% ipython --no-banner

In [1]: import numpy as np

In [2]: import numpy.linalg as la

In [3]: np.set_printoptions(precision=3, suppress=True, linewidth=200)

In [4]: def rd(a):
   ...:     return np.round(a, 3) + 0
   ...: 

In [5]: J = np.loadtxt("dump.csv", delimiter=",")

In [6]: print(J)
[[-4.  1.  0. -5.  1.  2. -5. -3. -4.]
 [ 0. -1.  5. -2. -3. -3. -4. -2.  5.]
 [ 0.  0.  1. -1.  5.  1.  3.  0.  1.]
 [ 0.  0.  0. -1. -5. -5. -5.  4.  3.]
 [ 0.  0.  0.  0.  4. -2.  4.  5. -1.]
 [ 0.  0.  0.  0.  0. -2. -3.  0.  1.]
 [ 0.  0.  0.  0.  0.  0.  0. -1.  3.]
 [ 0.  0.  0.  0.  0.  0.  0.  4.  1.]
 [ 0.  0.  0.  0.  0.  0.  0.  0.  4.]]

In [7]: # rank 8

In [8]: rng = np.random.default_rng(82472)

In [9]: lab = rng.permutation(9)

In [10]: lab
Out[10]: array([4, 0, 3, 8, 5, 7, 6, 1, 2])

In [11]: B = J[lab][:, lab]

In [12]: print(np.trace(B))
5.0

In [13]: B
Out[13]: 
array([[ 4.,  0.,  0., -1., -2.,  5.,  4.,  0.,  0.],
       [ 1., -4., -5., -4.,  2., -3., -5.,  1.,  0.],
       [-5.,  0., -1.,  3., -5.,  4., -5.,  0.,  0.],
       [ 0.,  0.,  0.,  4.,  0.,  0.,  0.,  0.,  0.],
       [ 0.,  0.,  0.,  1., -2.,  0., -3.,  0.,  0.],
       [ 0.,  0.,  0.,  1.,  0.,  4.,  0.,  0.,  0.],
       [ 0.,  0.,  0.,  3.,  0., -1.,  0.,  0.,  0.],
       [-3.,  0., -2.,  5., -3., -2., -4., -1.,  5.],
       [ 5.,  0., -1.,  1.,  1.,  0.,  3.,  0.,  1.]])

In [14]: rd(la.det(B)), rd(la.det(J[lab]))
Out[14]: (np.float64(0.0), np.float64(0.0))

In [15]: U, s, VT = la.svd(B)

In [16]: V = VT[:(s > 1e-8).sum()]

In [17]: vec = B[4] + 4 * B[7] + rng.integers(2) * np.eye(9)[2]

In [18]: vec
Out[18]: array([-12.,   0.,  -8.,  21., -14.,  -8., -19.,  -4.,  20.])

In [19]: rd(la.norm(vec - V.T @ V @ vec))
Out[19]: np.float64(0.0)

In [20]: rd(la.norm(J, 2) / la.norm(J))
Out[20]: np.float64(0.664)

In [21]: np.argsort(-la.norm(J, axis=0).round(6), kind="stable")[:3]
Out[21]: array([6, 8, 4])

In [22]: print(la.matrix_rank(J, rtol=0.1))
7

In [23]: [round(float(x), 3) for x in la.svd(J, compute_uv=False)[:3]]
Out[23]: [14.044, 11.195, 7.817]

In [24]: U, s, VT = la.svd(J)

In [25]: V = VT[:(s > 1e-8).sum()]

In [26]: vec = J[4] + -1 * J[3] + rng.integers(2) * np.eye(9)[6]

In [27]: vec
Out[27]: array([ 0.,  0.,  0.,  1.,  9.,  3.,  9.,  1., -4.])

In [28]: rd(la.norm(vec - V.T @ V @ vec))
Out[28]: np.float64(0.0)

In [29]: la.matrix_rank(np.vstack([J, vec]))
Out[29]: np.int64(8)

In [30]: np.allclose(V.T @ V @ vec, vec)
Out[30]: True

In [31]: rank = la.matrix_rank(J)

In [32]: rank
Out[32]: np.int64(8)

In [33]: null = la.svd(J)[2][rank:].T

In [34]: [int(la.matrix_rank(J[:i])) for i in range(1, len(J) + 1)]
Out[34]: [1, 2, 3, 4, 5, 6, 7, 8, 8]

In [35]: [int(la.matrix_rank(np.delete(J, i, axis=0))) for i in range(9)]
Out[35]: [7, 7, 7, 7, 7, 7, 8, 8, 8]

In [36]: np.allclose(J @ null, 0)
Out[36]: True

In [37]: print(la.matrix_rank(J.T @ J), la.matrix_rank(J @ J.T))
8 8

In [38]: [int(la.matrix_rank(J[:, :j + 1])) for j in range(9)]
Out[38]: [1, 2, 3, 4, 5, 6, 6, 7, 8]

In [39]: A = np.load("case1.npy")

In [40]: print(A)
[[ -0.4  -1.4  -0.8   0.    0.2  -1.5   1.3]
 [ -0.4   0.9   0.7 -20.    0.7  -0.4  -1. ]
 [  0.8  -0.8  -0.5  38.    0.8   0.2   0.7]
 [ -0.5  -0.1  -0.1 -16.   -0.2  -0.1   0.6]]

In [41]: U, s, VT = la.svd(A)

In [42]: print(rd(s))
[45.864  2.791  1.287  0.517]

In [43]: B = U[:, :1] @ np.diag(s[:1]) @ VT[:1]

In [44]: print(rd(la.norm(A - B) / la.norm(A)))
0.068

In [45]: la.matrix_rank(A, rtol=0.05)
Out[45]: np.int64(2)
